In [1]: import numpy as np

In [2]: np.set_printoptions(precision=2, suppress=True, linewidth=100)

In [3]: W0 = np.loadtxt("arr.csv", delimiter=",")

In [4]: W0
Out[4]: 
array([[1., 0., 0., 0., 0., 0., 0., 0.],
       [0., 0., 0., 0., 0., 0., 0., 0.],
       [1., 2., 0., 0., 0., 0., 0., 0.],
       [0., 2., 2., 1., 0., 0., 0., 0.],
       [2., 2., 1., 2., 2., 0., 0., 0.],
       [1., 1., 0., 1., 2., 0., 0., 0.],
       [1., 0., 0., 0., 2., 0., 1., 0.],
       [2., 1., 0., 1., 0., 1., 0., 0.]])

In [5]: U, s, vt = np.linalg.svd(W0)

In [6]: evecs = vt[:(s > 1e-8).sum()]

In [7]: rng = np.random.default_rng(878911)

In [8]: vec = W0[3] + -3 * W0[6] + rng.integers(2) * np.eye(8)[3]

In [9]: vec
Out[9]: array([-3.,  2.,  2.,  1., -6.,  0., -3.,  0.])

In [10]: np.linalg.matrix_rank(np.vstack([W0, vec]))
Out[10]: np.int64(7)

In [11]: np.linalg.matrix_rank(W0)
Out[11]: np.int64(7)

In [12]: np.linalg.rank(W0)
Traceback (most recent call last):
  Cell In[12], line 1
    np.linalg.rank(W0)
AttributeError: module 'numpy.linalg' has no attribute 'rank'


In [13]: np.zeros(8, 8)
Traceback (most recent call last):
  Cell In[13], line 1
    np.zeros(8, 8)
TypeError: Cannot interpret '8' as a data type


In [14]: np.count_nonzero(W0)
Out[14]: np.int64(22)

In [15]: W0.sum(axis=0)
Out[15]: array([8., 8., 3., 5., 6., 1., 1., 0.])

In [16]: np.unravel_index(np.abs(W0).argmax(), W0.shape)
Out[16]: (np.int64(2), np.int64(1))

In [17]: def softmax(z):
    ...:     e = np.exp(z - z.max(axis=-1, keepdims=True))
    ...:     return e / e.sum(axis=-1, keepdims=True)
    ...: 

In [18]: softmax(W0).sum(axis=1)
Out[18]: array([1., 1., 1., 1., 1., 1., 1., 1.])

In [19]: att = W0 @ W0.T / np.sqrt(8)

In [20]: softmax(att).round(6).argmax(axis=1)
Out[20]: array([4, 0, 4, 3, 4, 4, 4, 4])

In [21]: rank = np.linalg.matrix_rank(W0)

In [22]: rank
Out[22]: np.int64(7)

In [23]: ns = np.linalg.svd(W0)[2][rank:].T

In [24]: np.allclose(W0 @ ns, 0)
Out[24]: True

In [25]: [int(np.linalg.matrix_rank(np.delete(W0, i, axis=0))) for i in range(8)]
Out[25]: [6, 7, 6, 6, 6, 6, 6, 6]

In [26]: ns @ ns.T
Out[26]: 
array([[0., 0., 0., 0., 0., 0., 0., 0.],
       [0., 0., 0., 0., 0., 0., 0., 0.],
       [0., 0., 0., 0., 0., 0., 0., 0.],
       [0., 0., 0., 0., 0., 0., 0., 0.],
       [0., 0., 0., 0., 0., 0., 0., 0.],
       [0., 0., 0., 0., 0., 0., 0., 0.],
       [0., 0., 0., 0., 0., 0., 0., 0.],
       [0., 0., 0., 0., 0., 0., 0., 1.]])

In [27]: ns[:, 0] / ns[np.abs(ns[:, 0]).round(6).argmax(), 0]
Out[27]: array([0., 0., 0., 0., 0., 0., 0., 1.])

In [28]: np.allclose(W0[:-1].T @ np.linalg.lstsq(W0[:-1].T, W0[-1])[0], W0[-1])
Out[28]: False

In [29]: np.round(W0 @ np.linalg.pinv(W0) @ W0, 2) + 0
Out[29]: 
array([[1., 0., 0., 0., 0., 0., 0., 0.],
       [0., 0., 0., 0., 0., 0., 0., 0.],
       [1., 2., 0., 0., 0., 0., 0., 0.],
       [0., 2., 2., 1., 0., 0., 0., 0.],
       [2., 2., 1., 2., 2., 0., 0., 0.],
       [1., 1., 0., 1., 2., 0., 0., 0.],
       [1., 0., 0., 0., 2., 0., 1., 0.],
       [2., 1., 0., 1., 0., 1., 0., 0.]])

In [30]: np.unique(W0.round(6), axis=0).shape
Out[30]: (8, 8)

In [31]: round(float(np.trace(np.linalg.pinv(W0) @ W0)), 2)
Out[31]: 7.0

In [32]: data = np.load("a.npy")

In [33]: data
Out[33]: 
array([[ 1, -2,  4, -8],
       [ 1, -1,  1, -1],
       [ 1,  0,  0,  0],
       [ 1,  1,  1,  1],
       [ 1,  2,  4,  8]])

In [34]: M2 = np.c_[data[:, :2] @ np.array([[1, -2], [-2, 2]]), np.array([-1, -5, -4, -5, 0])]

In [35]: M2
Out[35]: 
array([[ 5, -6, -1],
       [ 3, -4, -5],
       [ 1, -2, -4],
       [-1,  0, -5],
       [-3,  2,  0]])

In [36]: np.round(np.linalg.norm(M2 - data @ np.linalg.lstsq(data, M2)[0], axis=0), 2) + 0
Out[36]: array([0.  , 0.  , 1.79])

In [37]: np.linalg.matrix_rank(np.c_[data, M2])
Out[37]: np.int64(5)

In [38]: np.round(np.linalg.lstsq(data, M2[:, 0])[0], 2) + 0
Out[38]: array([ 1., -2.,  0.,  0.])

In [39]: J = np.load("mat.npy")

In [40]: J
Out[40]: 
array([[ -7.01,   0.31,  -0.14,   0.62],
       [ 13.54,   0.9 ,  -0.09,   0.6 ],
       [ 11.11,  -0.48,   0.02,  -1.6 ],
       [  9.06,   0.59,  -0.11,   1.16],
       [ -4.53,  -0.42,   0.06,   0.76],
       [-11.55,  -0.81,   0.18,  -0.66],
       [  2.31,  -0.05,  -0.08,  -0.23],
       [  4.67,   0.07,  -0.08,  -2.63],
       [ 12.7 ,   0.27,   0.02,   0.41],
       [ -0.32,  -0.54,   0.03,  -2.26],
       [ -2.46,   0.32,  -0.07,  -0.5 ],
       [  8.84,   0.84,   0.02,  -0.66],
       [ -5.79,  -0.12,  -0.14,   0.55],
       [ 13.33,  -0.66,  -0.03,   4.16],
       [ -1.78,  -0.16,  -0.05,   1.64],
       [ -6.67,  -0.1 ,   0.06,  -2.39],
       [ -9.1 ,  -0.39,   0.16,  -0.45],
       [ -3.59,   0.11,  -0.21,  -1.26],
       [  3.75,  -0.55,   0.01,  -0.49],
       [-15.61,   0.57,  -0.06,   0.67],
       [ 10.93,   0.31,   0.06,  -0.27],
       [  3.24,  -0.29,  -0.1 ,   2.42],
       [ -4.9 ,   0.16,  -0.04,   2.3 ]])

In [41]: labels = J[:, 0] > np.median(J[:, 0])

In [42]: u = J[labels].mean(axis=0) - J[~labels].mean(axis=0)

In [43]: np.argsort(-np.abs(u).round(6), kind="stable")
Out[43]: array([0, 3, 1, 2])

In [44]: labels.astype(int)
Out[44]: array([0, 1, 1, 1, 0, 0, 1, 1, 1, 0, 0, 1, 0, 1, 0, 0, 0, 0, 1, 0, 1, 1, 0])

In [45]: u
Out[45]: array([14.61,  0.18, -0.01,  0.34])

In [46]: d = np.linalg.norm(J[:, None] - J[None], axis=-1)

In [47]: d[1].round(6).argsort(kind="stable")[:4]
Out[47]: array([ 1,  8, 20,  2])

In [48]: np.unravel_index(d.round(6).argmax(), d.shape)
Out[48]: (np.int64(13), np.int64(19))

In [49]: np.linalg.matrix_rank(d ** 2)
Out[49]: np.int64(6)

In [50]: K = np.load("layer9.npy")

In [51]: K
Out[51]: 
array([[ -4.27,  -2.25,   0.  ,  -0.61,  -0.63, -11.78,  -0.61],
       [ -3.99,  -2.13,   0.  ,  -0.66,  -0.54, -11.14,  -0.66],
       [ -3.93,  -2.11,   0.  ,  -0.67,  -0.53, -11.02,  -0.67],
       [ -3.72,  -2.02,   0.  ,  -0.7 ,  -0.47, -10.54,  -0.7 ],
       [ -3.55,  -1.95,   0.  ,  -0.72,  -0.42, -10.14,  -0.72],
       [ -2.14,  -1.4 ,   0.  ,  -0.92,  -0.11,  -6.87,  -0.92],
       [ -2.06,  -1.37,   0.  ,  -0.93,  -0.09,  -6.67,  -0.93],
       [ -1.46,  -1.15,   0.  ,  -0.98,  -0.02,  -5.18,  -0.98],
       [ -0.79,  -0.93,   0.  ,  -0.99,  -0.01,  -3.42,  -0.99],
       [ -0.77,  -0.92,   0.  ,  -0.99,  -0.01,  -3.37,  -0.99],
       [ -0.54,  -0.84,   0.  ,  -0.97,  -0.03,  -2.71,  -0.97],
       [ -0.38,  -0.78,   0.  ,  -0.93,  -0.05,  -2.22,  -0.93],
       [ -0.35,  -0.77,   0.  ,  -0.91,  -0.06,  -2.12,  -0.91],
       [ -0.34,  -0.76,   0.  ,  -0.91,  -0.06,  -2.09,  -0.91],
       [ -0.01,  -0.31,   0.  ,  -0.34,  -0.12,  -0.38,  -0.34],
       [ -0.01,  -0.29,   0.  ,  -0.31,  -0.12,  -0.35,  -0.31],
       [  0.  ,  -0.09,   0.  ,  -0.09,  -0.04,  -0.1 ,  -0.09],
       [  0.  ,   0.34,   0.  ,   0.32,   0.2 ,   0.3 ,   0.32],
       [  0.  ,   0.4 ,   0.  ,   0.37,   0.23,   0.35,   0.37],
       [  0.03,   0.84,   0.  ,   0.72,   0.53,   0.68,   0.72],
       [  0.06,   1.17,   0.  ,   0.95,   0.77,   0.92,   0.95],
       [  0.08,   1.31,   0.  ,   1.05,   0.88,   1.02,   1.05],
       [  0.66,   3.93,   0.  ,   2.5 ,   3.06,   3.07,   2.5 ],
       [  1.62,   6.72,   0.  ,   3.73,   5.55,   5.58,   3.73],
       [  1.75,   7.06,   0.  ,   3.86,   5.85,   5.91,   3.86],
       [  1.88,   7.41,   0.  ,   4.  ,   6.17,   6.24,   4.  ],
       [  2.55,   9.02,   0.  ,   4.6 ,   7.65,   7.84,   4.6 ],
       [  3.66,  11.5 ,   0.  ,   5.46,   9.96,  10.41,   5.46],
       [  4.75,  13.76,   0.  ,   6.19,  12.08,  12.86,   6.19],
       [  4.77,  13.8 ,   0.  ,   6.2 ,  12.11,  12.9 ,   6.2 ],
       [  6.09,  16.4 ,   0.  ,   6.98,  14.58,  15.82,   6.98],
       [  7.09,  18.31,   0.  ,   7.53,  16.39,  18.02,   7.53],
       [  7.72,  19.49,   0.  ,   7.86,  17.52,  19.4 ,   7.86],
       [  7.79,  19.62,   0.  ,   7.9 ,  17.64,  19.55,   7.9 ]])

In [52]: U, s, vt = np.linalg.svd(K)

In [53]: evecs = vt[:(s > 1e-8).sum()]

In [54]: vec = K[21] + -2 * K[22] + rng.integers(2) * np.eye(7)[6]

In [55]: vec
Out[55]: array([-1.24, -6.55,  0.  , -3.95, -5.24, -5.12, -3.95])

In [56]: np.round(evecs.T @ evecs, 2) + 0
Out[56]: 
array([[1. , 0. , 0. , 0. , 0. , 0. , 0. ],
       [0. , 1. , 0. , 0. , 0. , 0. , 0. ],
       [0. , 0. , 0. , 0. , 0. , 0. , 0. ],
       [0. , 0. , 0. , 0.5, 0. , 0. , 0.5],
       [0. , 0. , 0. , 0. , 1. , 0. , 0. ],
       [0. , 0. , 0. , 0. , 0. , 1. , 0. ],
       [0. , 0. , 0. , 0.5, 0. , 0. , 0.5]])
